$ ipython --no-banner

In [1]: import numpy as np

In [2]: from numpy import linalg as LA

In [3]: np.set_printoptions(precision=3, suppress=True, linewidth=120)

In [4]: X = np.array([[8, 0, 4, 0, 8],
   ...:     [0, 9, 0, 0, 0],
   ...:     [0, 0, 2, 0, 5],
   ...:     [0, 0, 0, 7, 0],
   ...:     [4, 0, 2, 0, 9]])

In [5]: Y = np.array([[6, 6, 3], [3, 4, 3]])

In [6]: C = np.kron(Y, X)

In [7]: round(LA.norm(C, 2), 3), round(float(LA.norm(Y, 2) * LA.norm(X, 2)), 3)
Out[7]: (np.float64(170.898), 170.898)

In [8]: LA.matrix_rank(C)
Out[8]: np.int64(10)

In [9]: A = np.loadtxt("mat.csv", delimiter=",")

In [10]: A
Out[10]: 
array([[ 0.015,  0.032,  0.029,  0.027, -0.001,  0.063,  0.091,  0.019],
       [ 0.032,  0.272,  0.244,  0.229,  0.138,  0.24 , -0.071,  0.061],
       [ 0.029,  0.244,  0.218,  0.205,  0.124,  0.214, -0.064,  0.054],
       [ 0.027,  0.229,  0.205,  0.193,  0.116,  0.202, -0.06 ,  0.051],
       [-0.001,  0.138,  0.124,  0.116,  0.096,  0.069, -0.185,  0.013],
       [ 0.063,  0.24 ,  0.214,  0.202,  0.069,  0.316,  0.236,  0.089],
       [ 0.091, -0.071, -0.064, -0.06 , -0.185,  0.236,  0.864,  0.084],
       [ 0.019,  0.061,  0.054,  0.051,  0.013,  0.089,  0.084,  0.025]])

In [11]: r0 = np.array([1, -1, 1])

In [12]: np.correlate(A[5], A[0], "full")
Out[12]: array([0.001, 0.01 , 0.03 , 0.038, 0.035, 0.033, 0.052, 0.063, 0.041, 0.026, 0.021, 0.02 , 0.015, 0.006, 0.001])

In [13]: np.convolve(A[5], r0)
Out[13]: array([ 0.063,  0.176,  0.038,  0.227,  0.082,  0.449, -0.011,  0.169,  0.147,  0.089])

In [14]: print(np.polyval(r0, A[5]))
[0.941 0.818 0.832 0.839 0.936 0.784 0.82  0.919]

In [15]: print(np.round(np.cross(A[5, :3], A[0, :3]), 3) + 0)
[ 0.     0.001 -0.002]

In [16]: np.abs(np.diag(LA.qr(A)[1])) > 1e-9
Out[16]: array([ True,  True, False, False, False, False, False, False])

In [17]: np.allclose(A[:-1].T @ LA.lstsq(A[:-1].T, A[-1])[0], A[-1])
Out[17]: True

In [18]: np.unique(A.round(6), axis=0).shape
Out[18]: (8, 8)

In [19]: print(LA.lstsq(A[:-1].T, A[-1])[2])
2

In [20]: Uu, sig, VT = LA.svd(A)

In [21]: V = VT[:(sig > 1e-8).sum()]

In [22]: rng = np.random.default_rng(247)

In [23]: x = A[7] + 3 * A[5] + rng.integers(2) * np.eye(8)[1]

In [24]: x
Out[24]: array([0.209, 0.779, 0.697, 0.656, 0.22 , 1.037, 0.791, 0.291])

In [25]: print(round(LA.norm(x - V.T @ V @ x), 3))
0.0

In [26]: print(np.diag(V.T @ V))
[0.015 0.272 0.218 0.193 0.096 0.316 0.864 0.025]

In [27]: mat = np.load("x.npy")

In [28]: mat
Out[28]: 
array([[ -3,  -3,   0,  -6,  -3,   0,   6,   6,   6,  -6,   6,  -3],
       [  0,   0,   0,   0,   0,   0,   0,   0,   0,   0,   0,   0],
       [  4,   2,   2,   4,  -2,  -2,   4,   0,   4,  -4,   2,   4],
       [  0,   0,   0,   0,   0,   0,   0,   0,   0,   0,   0,   0],
       [  4,   2,   2,   4,  -2,  -2,   4,   0,   4,  -4,   2,   4],
       [  0,   0,   0,   0,   0,   0,   0,   0,   0,   0,   0,   0],
       [  5,   2,   3,   4,  -4,  -3,   8,   2,   8,  -8,   5,   5],
       [  4,   1,   3,   2,  -5,  -3,  10,   4,  10, -10,   7,   4],
       [  1,  -1,   2,  -2,  -5,  -2,  10,   6,  10, -10,   8,   1],
       [  3,   1,   2,   2,  -3,  -2,   6,   2,   6,  -6,   4,   3]])

In [29]: Y = mat + rng.integers(-2, 3, (10, 2)) @ rng.integers(-2, 3, (2, 12))

In [30]: Y
Out[30]: 
array([[ -3,  -4,   1,  -8,   0,  -2,   6,   9,   4,  -4,   3,  -2],
       [  0,  -3,   2,  -2,   4,  -2,  -2,   4,  -2,   2,  -5,   3],
       [  4,   0,   3,   4,  -1,  -2,   2,   1,   4,  -4,   0,   6],
       [  0,   0,   0,   0,   0,   0,   0,   0,   0,   0,   0,   0],
       [  4,  -2,   4,   4,   0,  -2,   0,   2,   4,  -4,  -2,   8],
       [  0,   1,  -1,   2,  -3,   2,   0,  -3,   2,  -2,   3,  -1],
       [  5,   4,   2,   4,  -5,  -3,  10,   1,   8,  -8,   7,   3],
       [  4,   6,   1,   0,  -5,  -5,  16,   4,   8,  -8,  10,  -1],
       [  1,  -3,   2,   2,  -9,   2,   6,   2,  14, -14,  10,   3],
       [  3,   0,   2,   4,  -5,   0,   4,   0,   8,  -8,   5,   4]])

In [31]: print(Y - mat)
[[ 0 -1  1 -2  3 -2  0  3 -2  2 -3  1]
 [ 0 -3  2 -2  4 -2 -2  4 -2  2 -5  3]
 [ 0 -2  1  0  1  0 -2  1  0  0 -2  2]
 [ 0  0  0  0  0  0  0  0  0  0  0  0]
 [ 0 -4  2  0  2  0 -4  2  0  0 -4  4]
 [ 0  1 -1  2 -3  2  0 -3  2 -2  3 -1]
 [ 0  2 -1  0 -1  0  2 -1  0  0  2 -2]
 [ 0  5 -2 -2  0 -2  6  0 -2  2  3 -5]
 [ 0 -2  0  4 -4  4 -4 -4  4 -4  2  2]
 [ 0 -1  0  2 -2  2 -2 -2  2 -2  1  1]]

In [32]: print(np.abs(Y - mat).sum(axis=1))
[20 31 11  0 22 20 11 29 34 17]

In [33]: LA.matrix_rank(Y - mat, tol=1e-8)
Out[33]: np.int64(2)
